% python3 -q
>>> import numpy as np
>>> from numpy import linalg as LA
>>> np.set_printoptions(precision=2, suppress=True, linewidth=140, sign=" ")
>>> def rd(a):
...     return np.round(a, 2) + 0
... 
>>> J = np.array([[0.7, 1.4, -0.8, -0.5, -2.4, -1.3, 0.0],
...     [-0.1, -0.3, 0.1, -0.4, 1.1, -0.9, -0.4],
...     [0.6, 0.8, 0.8, 0.8, 1.6, -0.1, -1.7],
...     [0.5, -2.1, 1.0, 0.3, 0.0, -1.9, 0.1]])
>>> J
array([[ 0.7,  1.4, -0.8, -0.5, -2.4, -1.3,  0. ],
       [-0.1, -0.3,  0.1, -0.4,  1.1, -0.9, -0.4],
       [ 0.6,  0.8,  0.8,  0.8,  1.6, -0.1, -1.7],
       [ 0.5, -2.1,  1. ,  0.3,  0. , -1.9,  0.1]])
>>> Y = J / LA.norm(J, axis=1)
Traceback (most recent call last):
  File "<python-input-6>", line 1, in <module>
    Y = J / LA.norm(J, axis=1)
        ~~^~~~~~~~~~~~~~~~~~~~
ValueError: operands could not be broadcast together with shapes (4,7) (4,) 
>>> Y = J / LA.norm(J, axis=1, keepdims=True)
>>> G = Y @ Y.T
>>> np.argwhere(np.triu(np.abs(G) > 0.95, 1))
array([], shape=(0, 2), dtype=int64)
>>> rd(G[3])
array([-0.11,  0.47, -0.04,  1.  ])
>>> rd(np.degrees(np.arccos(np.clip(G[3, 0], -1, 1))))
np.float64(96.11)
>>> rd(G)
array([[ 1.  , -0.36, -0.35, -0.11],
       [-0.36,  1.  ,  0.46,  0.47],
       [-0.35,  0.46,  1.  , -0.04],
       [-0.11,  0.47, -0.04,  1.  ]])
>>> r0, v = G[3], G[2]
>>> rd(r0 @ r0)
np.float64(1.23)
>>> rd(r0 @ v)
np.float64(0.17)
>>> p = (r0 @ v) / (r0 @ r0) * r0
>>> rd((v - p) @ r0)
np.float64(0.0)
>>> rd(v - p)
array([-0.34,  0.39,  1.01, -0.18])
>>> rd(LA.norm(r0 + v) ** 2 + LA.norm(r0 - v) ** 2)
np.float64(5.13)
>>> rd(p)
array([-0.02,  0.07, -0.01,  0.14])
>>> LA.norm(J, axis=1).argmax()
np.int64(0)
>>> rd(LA.norm(J, axis=1))
array([ 3.28,  1.57,  2.78,  3.06])
>>> rd(LA.norm(J[2], 1)), rd(LA.norm(J[2], np.inf))
(np.float64(6.4), np.float64(1.7))
>>> J[2] @ J[0]
np.float64(-3.21)
>>> r0, v = J[2], J[0]
>>> r0 @ v
np.float64(-3.21)
>>> rd(r0 @ r0)
np.float64(7.74)
>>> p = (r0 @ v) / (r0 @ r0) * r0
>>> rd(p)
array([-0.25, -0.33, -0.33, -0.33, -0.66,  0.04,  0.71])
>>> W0 = np.load("a.npy")
>>> W0
array([[-2, -1,  0,  1],
       [ 2,  3,  4,  5],
       [ 6,  7,  8,  9],
       [10, 11, 12, 13],
       [14, 15, 16, 17],
       [18, 19, 20, 21],
       [22, 23, 24, 25]])
>>> LA.cond(W0) > 100
np.True_
>>> LA.matrix_rank(W0, rtol=0.1)
np.int64(1)
>>> np.argsort(-LA.norm(W0, axis=0).round(6), kind="stable")[:3]
array([ 3,  2,  1])
>>> rd(LA.norm(W0, 2) / LA.norm(W0))
np.float64(1.0)
>>> K = np.array([[8, 7, 5],
...     [2, 4, 4],
...     [4, -8, 3],
...     [-5, -1, -6],
...     [4, 0, -7],
...     [4, 3, -8],
...     [2, -7, 4],
...     [9, 6, -6],
...     [1, 7, -4]])
>>> K[3] = K[2]
>>> K
array([[ 8,  7,  5],
       [ 2,  4,  4],
       [ 4, -8,  3],
       [ 4, -8,  3],
       [ 4,  0, -7],
       [ 4,  3, -8],
       [ 2, -7,  4],
       [ 9,  6, -6],
       [ 1,  7, -4]])
>>> # row 3 repeats row 2
>>> x = np.array([3, 1, 5])
>>> target = K @ x
>>> rd(LA.pinv(K) @ K)
array([[ 1.,  0.,  0.],
       [ 0.,  1.,  0.],
       [ 0.,  0.,  1.]])
>>> rng = np.random.default_rng(36212)
>>> target = target + 0.02 * rng.normal(size=9)
>>> rd(target)
array([ 55.98,  30.  ,  19.  ,  19.  , -22.98, -25.  ,  18.99,   3.03, -10.02])
>>> b, *_ = LA.lstsq(K, target)
>>> [round(float(LA.norm(LA.solve(K.T @ K + lam * np.eye(3), K.T @ target))), 2) for lam in (0, 1, 10, 100)]
[5.91, 5.88, 5.6, 3.8]
>>> rd(b)
array([ 3.,  1.,  5.])
>>> b.round()
array([ 3.,  1.,  5.])
>>> rd(K.T @ (target - K @ b))
array([ 0.,  0.,  0.])
>>> M = np.load("test10.npy")
>>> M
array([[ 0,  0, -1,  2,  1,  1, -1,  0],
       [ 2,  1,  1, -1,  2, -1,  2,  1],
       [ 2,  1,  1, -1,  2, -1,  2,  1]])
>>> r = LA.matrix_rank(M)
>>> r
np.int64(2)
>>> N = LA.svd(M)[2][r:].T
>>> [int(LA.matrix_rank(M[:i])) for i in range(1, len(M) + 1)]
[1, 2, 2]
>>> LA.matrix_rank(M.T @ M), LA.matrix_rank(M @ M.T)
(np.int64(2), np.int64(2))
>>> [int(LA.matrix_rank(np.delete(M, i, axis=0))) for i in range(3)]
[1, 2, 2]
>>> rd(N @ N.T)
array([[ 0.73, -0.13, -0.07,  0.  , -0.33,  0.07, -0.2 , -0.13],
       [-0.13,  0.93, -0.03,  0.  , -0.17,  0.03, -0.1 , -0.07],
       [-0.07, -0.03,  0.86,  0.25,  0.04,  0.14, -0.18, -0.03],
       [ 0.  ,  0.  ,  0.25,  0.5 , -0.25, -0.25,  0.25,  0.  ],
       [-0.33, -0.17,  0.04, -0.25,  0.46, -0.04, -0.13, -0.17],
       [ 0.07,  0.03,  0.14, -0.25, -0.04,  0.86,  0.18,  0.03],
       [-0.2 , -0.1 , -0.18,  0.25, -0.13,  0.18,  0.73, -0.1 ],
       [-0.13, -0.07, -0.03,  0.  , -0.17,  0.03, -0.1 ,  0.93]])
>>> [int(LA.matrix_rank(M[:, :j + 1])) for j in range(8)]
[1, 1, 2, 2, 2, 2, 2, 2]
>>> theta = np.radians(28)
>>> Rm = np.eye(8)
>>> Rm[4, 4] = Rm[1, 1] = np.cos(theta)
>>> Rm[4, 1], Rm[1, 4] = -np.sin(theta), np.sin(theta)
>>> rd(Rm)
array([[ 1.  ,  0.  ,  0.  ,  0.  ,  0.  ,  0.  ,  0.  ,  0.  ],
       [ 0.  ,  0.88,  0.  ,  0.  ,  0.47,  0.  ,  0.  ,  0.  ],
       [ 0.  ,  0.  ,  1.  ,  0.  ,  0.  ,  0.  ,  0.  ,  0.  ],
       [ 0.  ,  0.  ,  0.  ,  1.  ,  0.  ,  0.  ,  0.  ,  0.  ],
       [ 0.  , -0.47,  0.  ,  0.  ,  0.88,  0.  ,  0.  ,  0.  ],
       [ 0.  ,  0.  ,  0.  ,  0.  ,  0.  ,  1.  ,  0.  ,  0.  ],
       [ 0.  ,  0.  ,  0.  ,  0.  ,  0.  ,  0.  ,  1.  ,  0.  ],
       [ 0.  ,  0.  ,  0.  ,  0.  ,  0.  ,  0.  ,  0.  ,  1.  ]])
>>> Y = M @ Rm.T
>>> rd(Y)
array([[ 0.  ,  0.47, -1.  ,  2.  ,  0.88,  1.  , -1.  ,  0.  ],
       [ 2.  ,  1.82,  1.  , -1.  ,  1.3 , -1.  ,  2.  ,  1.  ],
       [ 2.  ,  1.82,  1.  , -1.  ,  1.3 , -1.  ,  2.  ,  1.  ]])
>>> x = np.array([9, 7, 4, 1])
>>> W0 @ x
array([-24,  60, 144, 228, 312, 396, 480])
>>> W0 @ np.eye(4)[2]
array([  0.,   4.,   8.,  12.,  16.,  20.,  24.])
>>> (W0 @ x).argmax()
np.int64(6)
>>> left, sig, Vt = LA.svd(M)
>>> np.argmax(sig[:-1] / (sig[1:] + 1e-6)) + 1
np.int64(2)
>>> rd(sig)
array([ 5.93,  2.61,  0.  ])
>>> Y = left[:, :2] @ np.diag(sig[:2]) @ Vt[:2]
>>> LA.matrix_rank(Y)
np.int64(2)
>>> LA.matrix_rank(M, rtol=0.05)
np.int64(2)
>>> rd(LA.norm(M - Y, 2)), rd(sig[2])
(np.float64(0.0), np.float64(0.0))
>>> rd(Y)
array([[ 0.,  0., -1.,  2.,  1.,  1., -1.,  0.],
       [ 2.,  1.,  1., -1.,  2., -1.,  2.,  1.],
       [ 2.,  1.,  1., -1.,  2., -1.,  2.,  1.]])
>>> data = np.load("sample0.npy")
>>> data
array([[ 0, -1, -2,  2,  2],
       [-1,  0,  0,  1,  1],
       [-1,  1,  1, -2,  1]])
>>> Y = np.array([[1, 3], [1, 1]])
>>> W2 = np.kron(Y, data)
>>> LA.matrix_rank(W2)
np.int64(6)
>>> rd(LA.norm(W2, 2)), rd(LA.norm(Y, 2) * LA.norm(data, 2))
(np.float64(14.05), np.float64(14.05))
>>> data @ data
Traceback (most recent call last):
  File "<python-input-86>", line 1, in <module>
    data @ data
    ~~~~~^~~~~~
ValueError: matmul: Input operand 1 has a mismatch in its core dimension 0, with gufunc signature (n?,k),(k,m?)->(n?,m?) (size 3 is different from 5)
>>> G = data.T @ data
>>> rd(LA.svd(data, compute_uv=False) ** 2)
array([ 16.94,   5.98,   1.08])
>>> np.allclose(G, G.T)
True
>>> (data @ data.T).shape
(3, 3)
>>> np.trace(G), (data ** 2).sum()
(np.int64(24), np.int64(24))
>>> LA.matrix_rank(G)
np.int64(3)
>>> np.diag(G)
array([ 2,  2,  5,  9,  6])
>>> G
array([[ 2, -1, -1,  1, -2],
       [-1,  2,  3, -4, -1],
       [-1,  3,  5, -6, -3],
       [ 1, -4, -6,  9,  3],
       [-2, -1, -3,  3,  6]])
>>> rd(LA.eigvalsh(G)[::-1])
array([ 16.94,   5.98,   1.08,   0.  ,   0.  ])
>>> X = np.array([[4, 4, 4], [4, 8, 8], [4, 8, 12]])
>>> # equal to its transpose
>>> P = np.triu(np.array([[4, -2, -5], [3, -1, 0], [-5, 5, 1]]), 1) + np.eye(3)
>>> Y = P @ X @ LA.inv(P)
>>> rd(LA.det(Y))
np.float64(64.0)
>>> np.trace(Y), np.trace(X)
(np.float64(24.0), np.int64(24))
>>> P @ X - X @ P
array([[-28., -48., -56.],
       [  0.,   8.,  20.],
       [  0.,   8.,  20.]])
>>> left, sig, Vt = LA.svd(M)
>>> vecs = Vt[:(sig > 1e-8).sum()]
>>> x = M[0] + 3 * M[2] + rng.integers(2) * np.eye(8)[5]
>>> x
array([ 6.,  3.,  2., -1.,  7., -1.,  5.,  3.])
>>> rd(np.diag(vecs.T @ vecs))
array([ 0.27,  0.07,  0.14,  0.5 ,  0.54,  0.14,  0.28,  0.07])
>>> rd(vecs.T @ vecs)
array([[ 0.27,  0.13,  0.07,  0.  ,  0.33, -0.07,  0.2 ,  0.13],
       [ 0.13,  0.07,  0.03,  0.  ,  0.17, -0.03,  0.1 ,  0.07],
       [ 0.07,  0.03,  0.14, -0.25, -0.04, -0.14,  0.18,  0.03],
       [ 0.  ,  0.  , -0.25,  0.5 ,  0.25,  0.25, -0.25,  0.  ],
       [ 0.33,  0.17, -0.04,  0.25,  0.54,  0.04,  0.13,  0.17],
       [-0.07, -0.03, -0.14,  0.25,  0.04,  0.14, -0.18, -0.03],
       [ 0.2 ,  0.1 ,  0.18, -0.25,  0.13, -0.18,  0.28,  0.1 ],
       [ 0.13,  0.07,  0.03,  0.  ,  0.17, -0.03,  0.1 ,  0.07]])
>>> LA.matrix_rank(np.vstack([M, x]))
np.int64(3)
>>> low = LA.cholesky(X)
>>> np.prod(np.diag(low)) ** 2, rd(LA.det(X))
(np.float64(64.0), np.float64(64.0))
>>> rd(X / np.sqrt(np.outer(np.diag(X), np.diag(X))))
array([[ 1.  ,  0.71,  0.58],
       [ 0.71,  1.  ,  0.82],
       [ 0.58,  0.82,  1.  ]])
>>> low @ low.T
array([[  4.,   4.,   4.],
       [  4.,   8.,   8.],
       [  4.,   8.,  12.]])
>>> low
array([[ 2.,  0.,  0.],
       [ 2.,  2.,  0.],
       [ 2.,  2.,  2.]])
>>> w, vecs = LA.eig(X)
>>> rd(X @ vecs[:, 0] - w[0] * vecs[:, 0])
array([ 0.,  0.,  0.])
>>> rd(np.sort(LA.eigvals(X @ X)))
array([   1.52,    6.62,  407.87])
>>> rd(w)
array([ 20.2 ,   2.57,   1.23])
>>> rd(np.prod(w))
np.float64(64.0)
>>> blk = np.stack([X, 4 * X, X[::-1]])
>>> (blk @ X.T).shape
(3, 3, 3)
>>> rd(LA.norm(blk, axis=(1, 2)))
array([ 20.4 ,  81.58,  20.4 ])
>>> rd(LA.det(blk))
array([  64., 4096.,  -64.])
>>> LA.matrix_rank(blk.reshape(3, -1))
np.int64(2)
>>> blk.shape
(3, 3, 3)
>>> blk.sum(axis=0)
array([[ 24,  28,  32],
       [ 24,  48,  48],
       [ 24,  44,  64]])
>>> np.einsum("bij,cij->bc", blk, blk)
array([[  416,  1664,   336],
       [ 1664,  6656,  1344],
       [  336,  1344,   416]])
>>> m1 = np.diag(3 * np.array([1, 1, 5])) + np.array([[0, 2, -2], [1, -2, 1], [-2, -2, 0]])
>>> m1
array([[ 3,  2, -2],
       [ 1,  1,  1],
       [-2, -2, 15]])
>>> # column 2 dominates
>>> left, sig, Vt = LA.svd(m1)
>>> np.argmax(sig[:-1] / (sig[1:] + 1e-6)) + 1
np.int64(2)
>>> rd(sig)
array([ 15.51,   3.51,   0.31])
>>> Y = left[:, :2] @ np.diag(sig[:2]) @ Vt[:2]
>>> LA.matrix_rank(m1, rtol=0.05)
np.int64(2)
>>> rd(LA.norm(m1 - Y) / LA.norm(m1))
np.float64(0.02)
>>> rd(LA.norm(m1 - Y, 2)), rd(sig[2])
(np.float64(0.31), np.float64(0.31))
>>> rd(Y)
array([[ 2.92,  2.11, -2.  ],
       [ 1.16,  0.77,  0.99],
       [-2.02, -1.97, 15.  ]])
